$ python -q
>>> import numpy as np
>>> np.set_printoptions(suppress=True, linewidth=200)
>>> rd = lambda a: np.round(a, 1) + 0
>>> E = np.loadtxt("arr.csv", delimiter=",")
>>> E
array([[4., 2., 3., 5., 3.],
       [0., 0., 0., 0., 0.],
       [1., 2., 4., 5., 4.],
       [1., 0., 0., 2., 0.],
       [1., 2., 4., 5., 5.],
       [0., 0., 0., 0., 0.],
       [1., 0., 0., 2., 0.],
       [3., 4., 6., 4., 4.],
       [2., 4., 6., 6., 3.],
       [0., 2., 4., 3., 4.],
       [0., 0., 0., 0., 0.],
       [1., 2., 3., 3., 2.],
       [2., 2., 3., 5., 2.],
       [1., 0., 0., 2., 0.],
       [0., 0., 0., 0., 0.],
       [1., 0., 1., 4., 3.],
       [0., 2., 3., 1., 1.],
       [1., 0., 0., 2., 0.],
       [0., 0., 1., 2., 3.],
       [4., 2., 4., 7., 6.],
       [0., 0., 0., 0., 0.],
       [0., 2., 3., 1., 1.],
       [1., 0., 0., 2., 0.],
       [2., 2., 3., 5., 2.],
       [0., 0., 0., 0., 0.],
       [4., 4., 6., 6., 5.],
       [0., 0., 0., 0., 0.],
       [3., 2., 4., 5., 6.],
       [0., 0., 0., 0., 0.],
       [1., 2., 3., 3., 2.],
       [1., 0., 0., 2., 0.]])
>>> vec = np.array([3, 3, 1, 9, 1])
>>> target = E @ vec
>>> rd(np.linalg.pinv(E) @ E)
array([[1., 0., 0., 0., 0.],
       [0., 1., 0., 0., 0.],
       [0., 0., 1., 0., 0.],
       [0., 0., 0., 1., 0.],
       [0., 0., 0., 0., 1.]])
>>> rd(np.linalg.lstsq(E, target)[0])
array([3., 3., 1., 9., 1.])
>>> rd(np.linalg.solve(E.T @ E, E.T @ target))
array([3., 3., 1., 9., 1.])
>>> rng = np.random.default_rng(50385)
>>> target = target + 0.1 * rng.normal(size=31)
>>> rd(target)
array([69. ,  0.2, 61.9, 21. , 63. , -0.2, 21. , 67.1, 81.1, 41.1,  0. , 41. , 62. , 20.8,  0.1, 43. , 18.9, 21. , 22. , 90.9, -0.1, 18.9, 21. , 62. ,  0.1, 89.1,  0.1, 69.9,  0.1, 41.2, 21.1])
>>> b, *_ = np.linalg.lstsq(E, target)
>>> b.round()
array([3., 3., 1., 9., 1.])
>>> rd(np.linalg.norm(target - E @ b))
np.float64(0.5)
>>> rd(b)
array([2.9, 3.4, 0.7, 9. , 1.1])
>>> W0 = np.loadtxt("case2.csv", delimiter=",")
>>> W0
array([[ 1. ,  0. ,  0. ,  0. ,  0. ],
       [ 0. ,  0.8, -0.6,  0. ,  0. ],
       [ 0. ,  0.6,  0.8,  0. ,  0. ],
       [ 0. ,  0. ,  0. ,  1. ,  0. ],
       [ 0. ,  0. ,  0. ,  0. ,  1. ]])
>>> rd(np.linalg.det(W0))
np.float64(1.0)
>>> np.flatnonzero(np.linalg.matrix_power((W0 != 0) + (W0.T != 0) + np.eye(5), 5)[2])
array([1, 2])
>>> vec = np.array([-2, 3, -3, 0, -1])
>>> 5 - np.linalg.matrix_rank(W0 - np.eye(5), tol=1e-8)
np.int64(3)
>>> rd(W0.T @ (W0 @ vec))
array([-2.,  3., -3.,  0., -1.])
>>> [p for p in range(1, 25) if np.allclose(np.linalg.matrix_power(W0, p), np.eye(5))]
[]
>>> rd(np.linalg.inv(W0))
array([[ 1. ,  0. ,  0. ,  0. ,  0. ],
       [ 0. ,  0.8,  0.6,  0. ,  0. ],
       [ 0. , -0.6,  0.8,  0. ,  0. ],
       [ 0. ,  0. ,  0. ,  1. ,  0. ],
       [ 0. ,  0. ,  0. ,  0. ,  1. ]])
>>> rd(np.linalg.det(W0))
np.float64(1.0)
>>> rd(np.linalg.pinv(W0))
array([[ 1. ,  0. ,  0. ,  0. ,  0. ],
       [ 0. ,  0.8,  0.6,  0. ,  0. ],
       [ 0. , -0.6,  0.8,  0. ,  0. ],
       [ 0. ,  0. ,  0. ,  1. ,  0. ],
       [ 0. ,  0. ,  0. ,  0. ,  1. ]])
>>> rd(np.linalg.svd(W0, compute_uv=False))
array([1., 1., 1., 1., 1.])
>>> rd(W0 @ W0.T)
array([[1., 0., 0., 0., 0.],
       [0., 1., 0., 0., 0.],
       [0., 0., 1., 0., 0.],
       [0., 0., 0., 1., 0.],
       [0., 0., 0., 0., 1.]])
>>> W0[:, 4] @ W0[:, 2]
np.float64(0.0)
>>> M = np.loadtxt("x.csv", delimiter=",")
>>> M
array([[ -5.1,  -4.1,   0.8,   3. ],
       [ -2.1,   0.4,  -0.4,  -0.9],
       [  8.8,   3.9,  -0.4,  -2. ],
       [ -3.6,  -1.5,  -0.3,   0.4],
       [  1.4,  -0.1,   0.3,   0.4],
       [  0.5,   0.3,  -0.1,  -0.3],
       [  2.4,   1.5,  -0.5,  -1.1],
       [  6.3,   4.2,  -0.7,  -2.8],
       [-11.2,  -6.4,   1.1,   3.9],
       [ -4.3,  -1.3,   0. ,   0.4],
       [ -0.8,  -1.2,   0.3,   1. ],
       [  4.1,   3.1,  -0.9,  -2.3]])
>>> rd(np.linalg.det(2 * W0)), rd(np.linalg.det(W0))
(np.float64(32.0), np.float64(1.0))
>>> rd(np.linalg.eigvals(W0))
array([0.8+0.6j, 0.8-0.6j, 1. +0.j , 1. +0.j , 1. +0.j ])
>>> np.einsum("ii->", W0)
np.float64(4.6)
>>> cent = M[[10, 5]].astype(float)
>>> for _ in range(7):
...     idx = np.linalg.norm(M[:, None] - cent, axis=-1).argmin(axis=1)
...     cent = np.array([M[idx == j].mean(axis=0) for j in range(2)])
... 
>>> idx
array([0, 0, 1, 0, 1, 1, 1, 1, 0, 0, 0, 1])
>>> rd(cent[1] - cent[0])
array([ 8.4,  4.5, -0.6, -2.6])
>>> rd(cent)
array([[-4.5, -2.4,  0.3,  1.3],
       [ 3.9,  2.2, -0.4, -1.3]])
>>> M2 = np.c_[M[:, :2] @ np.array([[-2, 3], [-9, 1]]), np.array([4, 2, 0, 2, 5, 1, 2, 1, 0, 0, 2, 3])]
>>> rd(M2)
array([[ 47.1, -19.4,   4. ],
       [  0.6,  -5.9,   2. ],
       [-52.7,  30.3,   0. ],
       [ 20.7, -12.3,   2. ],
       [ -1.9,   4.1,   5. ],
       [ -3.7,   1.8,   1. ],
       [-18.3,   8.7,   2. ],
       [-50.4,  23.1,   1. ],
       [ 80. , -40. ,   0. ],
       [ 20.3, -14.2,   0. ],
       [ 12.4,  -3.6,   2. ],
       [-36.1,  15.4,   3. ]])
>>> rd(np.linalg.norm(M2 - M @ np.linalg.lstsq(M, M2)[0], axis=0))
array([0. , 0. , 7.2])
>>> rd(np.linalg.lstsq(M, M2[:, 0])[0])
array([-2., -9.,  0.,  0.])
>>> rd(np.linalg.norm(np.linalg.qr(M)[0].T @ M2, axis=0) ** 2 / ((M2 ** 2).sum(axis=0) + 1e-12))
array([1. , 1. , 0.2])
>>> np.linalg.matrix_rank(M2)
np.int64(3)
>>> np.linalg.matrix_rank(np.c_[M, M2])
np.int64(5)
>>> X = np.loadtxt("w.csv", delimiter=",")
>>> X
array([[-2., -6., -1.],
       [-2., -6., -1.],
       [-2., -6., -1.],
       [-2., -6., -1.]])
>>> rd(np.linalg.norm(E, axis=0))
array([ 9.4,  9.8, 15.9, 19. , 15. ])
>>> rd(np.linalg.norm(E, "nuc"))
np.float64(46.0)
>>> rd(np.linalg.norm(E[26] - E[10]))
np.float64(0.0)
>>> rd(np.linalg.norm(E) ** 2 / np.linalg.norm(E, 2) ** 2)
np.float64(1.1)
>>> E[26] @ E[10]
np.float64(0.0)
>>> rd(np.linalg.norm(E, axis=1))
array([ 7.9,  0. ,  7.9,  2.2,  8.4,  0. ,  2.2,  9.6, 10. ,  6.7,  0. ,  5.2,  6.8,  2.2,  0. ,  5.2,  3.9,  2.2,  3.7, 11. ,  0. ,  3.9,  2.2,  6.8,  0. , 11.4,  0. ,  9.5,  0. ,  5.2,  2.2])
>>> rank = np.linalg.matrix_rank(X)
>>> rank
np.int64(1)
>>> ns = np.linalg.svd(X)[2][rank:].T
>>> [int(np.linalg.matrix_rank(X[:i])) for i in range(1, len(X) + 1)]
[1, 1, 1, 1]
>>> [int(np.linalg.matrix_rank(np.delete(X, i, axis=0))) for i in range(4)]
[1, 1, 1, 1]
>>> rd(ns @ ns.T)
array([[ 0.9, -0.3,  0. ],
       [-0.3,  0.1, -0.1],
       [ 0. , -0.1,  1. ]])
>>> np.allclose(X @ ns, 0)
True
>>> U, s, Vt = np.linalg.svd(X)
>>> rd(s)
array([12.8,  0. ,  0. ])
>>> np.argmax(s[:-1] / (s[1:] + 1e-6)) + 1
np.int64(1)
>>> M2 = U[:, :1] @ np.diag(s[:1]) @ Vt[:1]
>>> np.linalg.matrix_rank(M2)
np.int64(1)
>>> rd(np.linalg.norm(X - M2) / np.linalg.norm(X))
np.float64(0.0)
>>> rd(np.linalg.norm(X - M2, 2)), rd(s[1])
(np.float64(0.0), np.float64(0.0))
>>> M2
array([[-2., -6., -1.],
       [-2., -6., -1.],
       [-2., -6., -1.],
       [-2., -6., -1.]])
>>> W1 = np.array([[6, -9], [-7, 1], [-1, -2]])
>>> b = np.array([0, -2])
>>> H = np.maximum(X @ W1 + b, 0)
>>> (H > 0).mean(axis=0)
array([1., 1.])
>>> cent = np.array([[5, 4, 3], [0, 4, 0]])
>>> H @ cent
array([[155., 172.,  93.],
       [155., 172.,  93.],
       [155., 172.,  93.],
       [155., 172.,  93.]])
>>> J = np.array([[-2, -2, -2, -2],
...     [-2, -4, -4, -4],
...     [-2, -4, -6, -6],
...     [-2, -4, -6, -8]])
>>> np.abs(J).max()
np.int64(8)
>>> J.shape
(4, 4)
>>> J.sum(axis=1)
array([ -8, -14, -18, -20])
>>> J.sum(axis=0)
array([ -8, -14, -18, -20])
>>> np.diff(J, axis=0)
array([[ 0, -2, -2, -2],
       [ 0,  0, -2, -2],
       [ 0,  0,  0, -2]])
>>> rd(np.linalg.eigvalsh(J).min())
np.float64(-16.6)
>>> np.all(np.linalg.eigvalsh(J) > 0)
np.False_
>>> evals, V = np.linalg.eigh(J)
>>> rd(np.linalg.eigvalsh(J + -2 * np.eye(4)))
array([-18.6,  -4. ,  -2.9,  -2.6])
>>> rd(np.linalg.svd(J, compute_uv=False))
array([16.6,  2. ,  0.9,  0.6])
>>> rd(V.T @ V)
array([[1., 0., 0., 0.],
       [0., 1., 0., 0.],
       [0., 0., 1., 0.],
       [0., 0., 0., 1.]])
>>> rd(np.linalg.eigvalsh(J @ J))
array([  0.3,   0.7,   4. , 275. ])
